$ python3 -q
>>> import numpy as np
>>> np.set_printoptions(precision=2, suppress=True, linewidth=100)
>>> arr = np.loadtxt("dump.csv", delimiter=",")
>>> arr
array([[4., 1., 2., 5., 5.],
       [1., 2., 0., 2., 0.],
       [2., 0., 4., 2., 2.],
       [5., 2., 2., 4., 1.],
       [5., 0., 2., 1., 6.]])
>>> other = np.linalg.inv(arr)
>>> np.linalg.det(arr) * other
array([[  40.,  100.,   56., -120.,  -32.],
       [ 100., -332.,  -54.,   88.,  -80.],
       [  56.,  -54., -135.,   26.,   -6.],
       [-120.,   88.,   26.,  -28.,   96.],
       [ -32.,  -80.,   -6.,   96.,  -52.]])
>>> np.round(arr @ other, 2) + 0
array([[1., 0., 0., 0., 0.],
       [0., 1., 0., 0., 0.],
       [0., 0., 1., 0., 0.],
       [0., 0., 0., 1., 0.],
       [0., 0., 0., 0., 1.]])
>>> np.allclose(arr @ arr.T, arr.T @ arr)
True
>>> np.trace(arr)
np.float64(20.0)
>>> np.round(np.abs(np.linalg.eigvals(arr)).max(), 2)
np.float64(13.66)
>>> np.allclose(arr, arr.T)
True
>>> np.sort(np.abs(np.linalg.eigvals(arr)))
array([ 0.89,  2.27,  2.95,  4.77, 13.66])
>>> (arr + arr.T) / 2
array([[4., 1., 2., 5., 5.],
       [1., 2., 0., 2., 0.],
       [2., 0., 4., 2., 2.],
       [5., 2., 2., 4., 1.],
       [5., 0., 2., 1., 6.]])
>>> Q = arr.astype(float).copy()
>>> for j in range(5):
...     Q[:, j] -= Q[:, :j] @ (Q[:, :j].T @ Q[:, j])
...     Q[:, j] /= np.linalg.norm(Q[:, j])
... 
>>> np.round(Q.T @ Q, 2) + 0
array([[1., 0., 0., 0., 0.],
       [0., 1., 0., 0., 0.],
       [0., 0., 1., 0., 0.],
       [0., 0., 0., 1., 0.],
       [0., 0., 0., 0., 1.]])
>>> M = np.array([[1.0, -3.0, 0.0, 0.0],
...     [-1.0, -4.0, 0.0, 0.0],
...     [0.0, 0.0, 0.0, 5.0],
...     [0.0, 0.0, -2.0, 2.0]])
>>> other = M[0, 0] * M[1:] - np.outer(M[1:, 0], M[0])
>>> other
array([[ 0., -7.,  0.,  0.],
       [ 0.,  0.,  0.,  5.],
       [ 0.,  0., -2.,  2.]])
>>> M[:, 0] / M[0, 0]
array([ 1., -1.,  0.,  0.])
>>> X = -1 * np.eye(3) + np.eye(3, k=1)
>>> X
array([[-1.,  1.,  0.],
       [ 0., -1.,  1.],
       [ 0.,  0., -1.]])
>>> rng = np.random.default_rng(371831)
>>> z = rng.permutation(3)
>>> other = X[:, z] * rng.choice([-1, 1], 3)
>>> other
array([[-0., -1.,  1.],
       [-1.,  0., -1.],
       [ 1.,  0.,  0.]])
>>> left, _, Vh = np.linalg.svd(X.T @ other)
>>> np.round(np.linalg.lstsq(X, other)[0], 2) + 0
array([[ 0.,  1.,  0.],
       [ 0.,  0.,  1.],
       [-1.,  0.,  0.]])
>>> z
array([2, 0, 1])
